$ python3 -q
>>> import numpy as np
>>> import numpy.linalg as la
>>> np.set_printoptions(precision=3, suppress=True, linewidth=120)
>>> tidy = lambda a: np.round(a, 3) + 0
>>> out = np.array([[4, 3]])
>>> E = np.block([[np.zeros((1, 1)), out], [out.T, np.zeros((2, 2))]])
>>> E
array([[0., 4., 3.],
       [4., 0., 0.],
       [3., 0., 0.]])
>>> # equal to its transpose
>>> rank = la.matrix_rank(E)
>>> rank
np.int64(2)
>>> null = la.svd(E)[2][rank:].T
>>> [int(la.matrix_rank(E[:i])) for i in range(1, len(E) + 1)]
[1, 2, 2]
>>> la.matrix_rank(E.T @ E), la.matrix_rank(E @ E.T)
(np.int64(2), np.int64(2))
>>> [int(la.matrix_rank(E[:, :j + 1])) for j in range(3)]
[1, 2, 2]
>>> null.shape
(3, 1)
>>> np.allclose(E @ null, 0)
True
>>> feats = np.vander(np.arange(4) - 1, 4, increasing=True)
>>> feats
array([[ 1, -1,  1, -1],
       [ 1,  0,  0,  0],
       [ 1,  1,  1,  1],
       [ 1,  2,  4,  8]])
>>> Q, R = la.qr(feats)
>>> tidy(Q)
array([[-0.5  ,  0.671,  0.5  ,  0.224],
       [-0.5  ,  0.224, -0.5  , -0.671],
       [-0.5  , -0.224, -0.5  ,  0.671],
       [-0.5  , -0.671,  0.5  , -0.224]])
>>> np.trace(Q @ Q.T)
np.float64(4.0)
>>> rng = np.random.default_rng(42030)
>>> labels = rng.permutation(4)
>>> labels
array([2, 3, 0, 1])
>>> out = Q[labels][:, labels]
>>> tidy(np.diag(out))
array([-0.5  , -0.224, -0.5  ,  0.224])
>>> tidy(np.trace(out))
np.float64(-1.0)
>>> np.allclose(out, Q)
False
>>> tidy(la.det(out)), tidy(la.det(Q[labels]))
(np.float64(-1.0), np.float64(-1.0))
>>> tidy(np.sort(np.abs(la.eigvals(out))))
array([1., 1., 1., 1.])
>>> tidy(out)
array([[-0.5  ,  0.671, -0.5  , -0.224],
       [ 0.5  , -0.224, -0.5  , -0.671],
       [ 0.5  ,  0.224, -0.5  ,  0.671],
       [-0.5  , -0.671, -0.5  ,  0.224]])
>>> out = np.array([[8, 1], [9, 2]])
>>> C = np.array([[0, -3], [2, -2]])
>>> K = np.kron(out, C)
>>> K
array([[  0, -24,   0,  -3],
       [ 16, -16,   2,  -2],
       [  0, -27,   0,  -6],
       [ 18, -18,   4,  -4]])
>>> x = np.array([1, 3, 4, 0])
>>> K @ np.eye(4)[1]
array([-24., -16., -27., -18.])
>>> la.norm(K @ x) <= la.norm(K, 2) * la.norm(x) + 1e-9
np.True_
>>> (K * x).sum(axis=1)
array([-72, -24, -81, -20])
>>> K @ x
array([-72, -24, -81, -20])
>>> J = np.load("dump.npy")
>>> J
array([[ 1., -2.,  0.,  0.,  0.],
       [-2.,  2., -2.,  0.,  0.],
       [ 0., -2.,  2., -2.,  0.],
       [ 0.,  0., -2.,  1., -2.],
       [ 0.,  0.,  0., -2.,  2.]])
>>> r0 = np.array([0, -4, -1])
>>> np.polyval(r0, J[0])
array([-5.,  7., -1., -1., -1.])
>>> np.cross(J[0, :3], J[1, :3])
array([ 4.,  2., -2.])
>>> np.correlate(J[0], J[1], "full")
array([ 0.,  0., -2.,  6., -6.,  4.,  0.,  0.,  0.])
>>> np.convolve(J[0], r0)
array([ 0., -4.,  7.,  2.,  0.,  0.,  0.])
>>> P = np.triu(np.array([[2, 9, 6, 2, -3],
...     [-4, -1, -8, 2, -3],
...     [2, -5, -8, -5, 8],
...     [2, 9, 5, 4, -4],
...     [-8, -9, -1, 6, -9]]), 1) + np.eye(5)
>>> out = P @ J @ la.inv(P)
>>> P @ J - J @ P
array([[-18.,  -3., -32.,  -2., -13.],
       [  0.,  34.,   8.,  14.,   6.],
       [  0.,   0.,  -6.,  -7.,  -4.],
       [  0.,   0.,   0.,  -2.,  12.],
       [  0.,   0.,   0.,   0.,  -8.]])
>>> out
array([[  -17.,   157.,  1348.,  6456., 15450.],
       [   -2.,    36.,   278.,  1346.,  3252.],
       [    0.,    -2.,    -4.,   -39.,  -104.],
       [    0.,     0.,    -2.,    -1.,     2.],
       [    0.,     0.,     0.,    -2.,    -6.]])
>>> tidy(la.det(out))
np.float64(32.0)
>>> la.matrix_rank(out)
np.int64(5)
>>> tidy(np.poly(out))
array([  1.,  -8.,   9.,  38., -40., -32.])
>>> left, sigma, VT = la.svd(J, full_matrices=False)
>>> tidy(sigma / sigma[0])
array([1.   , 0.688, 0.357, 0.323, 0.109])
>>> tidy(left.T @ left)
array([[1., 0., 0., 0., 0.],
       [0., 1., 0., 0., 0.],
       [0., 0., 1., 0., 0.],
       [0., 0., 0., 1., 0.],
       [0., 0., 0., 0., 1.]])
>>> tidy(VT @ VT.T)
array([[1., 0., 0., 0., 0.],
       [0., 1., 0., 0., 0.],
       [0., 0., 1., 0., 0.],
       [0., 0., 0., 1., 0.],
       [0., 0., 0., 0., 1.]])
>>> tidy(np.sqrt((sigma ** 2).sum())), tidy(la.norm(J))
(np.float64(6.782), np.float64(6.782))
>>> np.allclose(left * sigma @ VT, J)
True
>>> x = np.array([1, -2, -1, -1, 2])
>>> target = J @ x
>>> target
array([ 5., -4.,  4., -3.,  6.])
>>> tidy(la.solve(J, target + J[:, 1]))
array([ 1., -1., -1., -1.,  2.])
>>> tidy(la.solve(J, 4 * target))
array([ 4., -8., -4., -4.,  8.])
>>> tidy(la.solve(J, J[:, 0]))
array([1., 0., 0., 0., 0.])
>>> data = np.load("x.npy")
>>> data
array([[ 4,  4,  4,  4],
       [ 4,  8,  8,  8],
       [ 4,  8, 12, 12],
       [ 4,  8, 12, 16]])
>>> x = np.ones(4)
>>> for _ in range(4):
...     x = data @ x
...     x /= la.norm(x)
...     print(round(x @ data @ x, 3))
... 
33.122
33.163
33.163
33.163
>>> tidy(la.eigvalsh(data)[-1])
np.float64(33.163)
>>> w, vecs = la.eigh(data)
>>> np.unique(w.round(6) + 0, return_counts=True)[1]
array([1, 1, 1, 1])
>>> tidy(vecs.T @ data @ vecs)
array([[ 1.132,  0.   ,  0.   ,  0.   ],
       [ 0.   ,  1.704,  0.   ,  0.   ],
       [ 0.   ,  0.   ,  4.   ,  0.   ],
       [ 0.   ,  0.   ,  0.   , 33.163]])
>>> (w > 1e-8).sum(), (w < -1e-8).sum()
(np.int64(4), np.int64(0))
>>> out = np.array([[0, 0], [5, 0]])
>>> C = np.kron(out, data)
>>> la.matrix_rank(C)
np.int64(4)
>>> m1 = np.loadtxt("data.csv", delimiter=",")
>>> m1
array([[  0.1  ,  -1.3  ,  -5.228,   0.1  ],
       [  0.8  ,   0.1  ,   0.378,   0.7  ],
       [ -1.2  ,  -1.1  ,  -4.41 ,  -0.7  ],
       [  0.8  ,  -0.4  ,  -1.601,   1.8  ],
       [  0.7  ,  -0.7  ,  -2.797,  -0.4  ],
       [  1.4  ,   0.9  ,   3.575,   1.1  ],
       [ -0.7  ,  -0.5  ,  -2.031,   1.6  ],
       [  0.5  ,   0.9  ,   3.599,  -0.6  ],
       [  1.2  ,   1.8  ,   7.18 ,  -1.8  ],
       [  0.4  ,  -2.6  , -10.377,   0.3  ],
       [  1.4  ,  -0.7  ,  -2.803,   1.   ],
       [  1.   ,   1.4  ,   5.577,   0.5  ],
       [  0.7  ,  -1.   ,  -4.016,  -0.4  ],
       [ -0.1  ,   1.3  ,   5.183,  -0.6  ],
       [ -1.2  ,   0.1  ,   0.389,  -0.6  ],
       [  1.6  ,   1.4  ,   5.632,  -1.3  ],
       [ -0.9  ,   0.8  ,   3.239,   1.6  ],
       [  1.3  ,   1.2  ,   4.811,  -3.4  ],
       [ -0.9  ,   1.3  ,   5.232,   0.3  ],
       [ -1.7  ,  -0.4  ,  -1.607,  -0.3  ],
       [  0.5  ,   0.   ,   0.009,   0.4  ],
       [  1.4  ,  -0.5  ,  -2.028,  -0.1  ],
       [  0.7  ,   1.9  ,   7.584,  -1.2  ],
       [  0.   ,  -0.6  ,  -2.408,  -0.6  ]])
>>> # column 2 is much longer than the rest
>>> labels = m1[:, 0] > np.median(m1[:, 0])
>>> r0 = m1[labels].mean(axis=0) - m1[~labels].mean(axis=0)
>>> labels.astype(int)
array([0, 1, 0, 1, 1, 1, 0, 0, 1, 0, 1, 1, 1, 0, 0, 1, 0, 1, 0, 0, 0, 1, 1, 0])
>>> np.argsort(-np.abs(r0).round(6), kind="stable")
array([2, 0, 1, 3])
>>> ((m1 - m1.mean(axis=0)) @ r0 > 0).astype(int)
array([0, 0, 0, 0, 0, 1, 0, 1, 1, 0, 0, 1, 0, 1, 0, 1, 1, 1, 1, 0, 0, 0, 1, 0])
>>> tidy((((m1 - m1.mean(axis=0)) @ r0 > 0) == labels).mean())
np.float64(0.583)
